$ ipython --no-banner

In [1]: import numpy as np

In [2]: np.set_printoptions(precision=2, suppress=True, linewidth=100, sign=" ")

In [3]: rnd = lambda a: np.round(a, 2) + 0

In [4]: mat = np.load("x.npy")

In [5]: print(rnd(mat))
[[ 0.24 -0.05 -0.06  0.2  -0.08 -0.36]
 [-0.05  0.96  0.05  0.06 -0.16  0.04]
 [-0.06  0.05  0.9  -0.06  0.26 -0.12]
 [ 0.2   0.06 -0.06  0.89  0.23  0.02]
 [-0.08 -0.16  0.26  0.23  0.28  0.22]
 [-0.36  0.04 -0.12  0.02  0.22  0.74]]

In [6]: vals, evecs = np.linalg.eigh(mat)

In [7]: print(rnd(np.linalg.eigvalsh(mat @ mat)))
[ 0.  0.  1.  1.  1.  1.]

In [8]: print(rnd(np.trace(np.linalg.pinv(mat) @ mat)))
4.0

In [9]: print(rnd(mat @ np.linalg.pinv(mat) @ mat))
[[ 0.24 -0.05 -0.06  0.2  -0.08 -0.36]
 [-0.05  0.96  0.05  0.06 -0.16  0.04]
 [-0.06  0.05  0.9  -0.06  0.26 -0.12]
 [ 0.2   0.06 -0.06  0.89  0.23  0.02]
 [-0.08 -0.16  0.26  0.23  0.28  0.22]
 [-0.36  0.04 -0.12  0.02  0.22  0.74]]

In [10]: print(np.linalg.lstsq(mat[:-1].T, mat[-1])[2])
4

In [11]: print(np.unique(mat.round(6), axis=0).shape)
(6, 6)

In [12]: m1 = np.loadtxt("dump.csv", delimiter=",")

In [13]: print(rnd(m1))
[[ 0.56 -0.32 -0.44 -0.44 -0.44 -0.06]
 [-0.32  0.77 -0.32 -0.32 -0.32 -0.05]
 [-0.44 -0.32  0.56 -0.44 -0.44 -0.06]
 [-0.44 -0.32 -0.44  0.56 -0.44 -0.06]
 [-0.44 -0.32 -0.44 -0.44  0.56 -0.06]
 [-0.06 -0.05 -0.06 -0.06 -0.06  0.99]]

In [14]: vals, evecs = np.linalg.eigh(m1)

In [15]: vec = np.array([-1, 0, -9, 7, 0, -9])

In [16]: print(rnd(evecs * np.maximum(vals, 0) @ evecs.T))
[[ 0.78 -0.16 -0.22 -0.22 -0.22 -0.03]
 [-0.16  0.89 -0.16 -0.16 -0.16 -0.02]
 [-0.22 -0.16  0.78 -0.22 -0.22 -0.03]
 [-0.22 -0.16 -0.22  0.78 -0.22 -0.03]
 [-0.22 -0.16 -0.22 -0.22  0.78 -0.03]
 [-0.03 -0.02 -0.03 -0.03 -0.03  1.  ]]

In [17]: print(rnd(evecs * np.abs(vals) @ evecs.T))
[[ 1.  0.  0.  0.  0.  0.]
 [ 0.  1.  0.  0.  0.  0.]
 [ 0.  0.  1.  0.  0.  0.]
 [ 0.  0.  0.  1.  0.  0.]
 [ 0.  0.  0.  0.  1.  0.]
 [ 0.  0.  0.  0.  0.  1.]]

In [18]: print(rnd(vec @ m1 @ vec))
203.89

In [19]: print(rnd(np.abs(m1).sum(axis=1).max()), rnd(np.abs(vals).max()))
2.26 1.0

In [20]: rng = np.random.default_rng(3662)

In [21]: labels = rng.permutation(6)

In [22]: print(labels)
[ 1  5  2  4  3  0]

In [23]: other = m1[labels][:, labels]

In [24]: print(rnd(np.linalg.det(other)), rnd(np.linalg.det(m1[labels])))
-1.0 1.0

In [25]: print(rnd(np.diag(other)))
[ 0.77  0.99  0.56  0.56  0.56  0.56]

In [26]: M = np.load("mat.npy")

In [27]: print(M)
[[ 0  0  0  0]
 [ 3  0 -2  0]
 [ 0  0  0  0]]

In [28]: rank = np.linalg.matrix_rank(M)

In [29]: print(rank)
1

In [30]: N = np.linalg.svd(M)[2][rank:].T

In [31]: print(N.shape)
(4, 3)

In [32]: print([int(np.linalg.matrix_rank(M[:i])) for i in range(1, len(M) + 1)])
[0, 1, 1]

In [33]: print(rnd(N @ N.T))
[[ 0.31  0.    0.46  0.  ]
 [ 0.    1.    0.    0.  ]
 [ 0.46  0.    0.69  0.  ]
 [ 0.    0.    0.    1.  ]]

In [34]: print([int(np.linalg.matrix_rank(M[:, :j + 1])) for j in range(4)])
[1, 1, 1, 1]

In [35]: print(rnd(M @ N))
[[ 0.  0.  0.]
 [ 0.  0.  0.]
 [ 0.  0.  0.]]

In [36]: W0 = np.load("data.npy")

In [37]: print(W0)
[[-1.  1.  0.  0.  0.]
 [ 0. -1.  1.  0.  0.]
 [ 0.  0. -1.  1.  0.]
 [ 0.  0.  0. -1.  1.]
 [ 0.  0.  0.  0. -1.]]

In [38]: other = W0 / np.sqrt((W0 ** 2).mean(axis=1, keepdims=True))

In [39]: print(rnd(other[1]))
[ 0.   -1.58  1.58  0.    0.  ]

In [40]: print(W0 - W0.mean(axis=1, keepdims=True))
[[-1.   1.   0.   0.   0. ]
 [ 0.  -1.   1.   0.   0. ]
 [ 0.   0.  -1.   1.   0. ]
 [ 0.   0.   0.  -1.   1. ]
 [ 0.2  0.2  0.2  0.2 -0.8]]

In [41]: print(rnd(np.linalg.norm(other, axis=1)))
[ 2.24  2.24  2.24  2.24  2.24]

In [42]: print(np.prod(np.diag(W0)), rnd(np.linalg.det(W0)))
-1.0 -1.0

In [43]: print(W0 @ W0)
[[ 1. -2.  1.  0.  0.]
 [ 0.  1. -2.  1.  0.]
 [ 0.  0.  1. -2.  1.]
 [ 0.  0.  0.  1. -2.]
 [ 0.  0.  0.  0.  1.]]

In [44]: print(np.linalg.matrix_rank(W0 - W0[0, 0] * np.eye(5)))
4

In [45]: print(rnd(np.sort(np.linalg.eigvals(W0))))
[-1. -1. -1. -1. -1.]

In [46]: Q, evecs = np.linalg.qr(W0[:, :2])[0], np.linalg.qr(W0[:, 2:])[0]

In [47]: s = np.linalg.svd(Q.T @ evecs, compute_uv=False)

In [48]: print(rnd(np.degrees(np.arccos(s.clip(0, 1)))))
[ 30.  90.]

In [49]: print((s > 0.9).sum())
0

In [50]: E = np.load("sample7.npy")

In [51]: print(E)
[[ 1  0  0  0  0]
 [ 0  0  2  0  0]
 [ 0  0  1  0  0]
 [ 0  0  0  0  1]
 [ 0  0  0  0  1]]

In [52]: print(np.einsum("ii->", E))
3

In [53]: print(np.einsum("ij,ji->", E, E))
3

In [54]: print(rnd(np.linalg.det(2 * E)), rnd(np.linalg.det(E)))
0.0 0.0

In [55]: print(rnd(np.linalg.eigvals(E)))
[ 1.  0.  1.  0.  1.]

In [56]: hat = np.triu(np.array([[1, 2, 2, 3, 3],
    ...:     [0, 1, 3, 3, 3],
    ...:     [3, 3, 2, 3, 0],
    ...:     [3, 2, 3, 3, 0],
    ...:     [0, 0, 0, 1, 3]]), 1) + np.eye(5)

In [57]: other = hat @ E @ np.linalg.inv(hat)

In [58]: print(other)
[[  1.  -2.  10. -27.   9.]
 [  0.   0.   5. -15.   6.]
 [  0.   0.   1.  -3.   3.]
 [  0.   0.   0.   0.   1.]
 [  0.   0.   0.   0.   1.]]

In [59]: print(np.poly(other))
[ 1. -3.  3. -1.  0.  0.]

In [60]: print(hat @ E - E @ hat)
[[ 0. -2.  4. -3.  3.]
 [ 0.  0.  3. -6.  6.]
 [ 0.  0.  0. -3.  3.]
 [ 0.  0.  0.  0.  0.]
 [ 0.  0.  0.  0.  0.]]
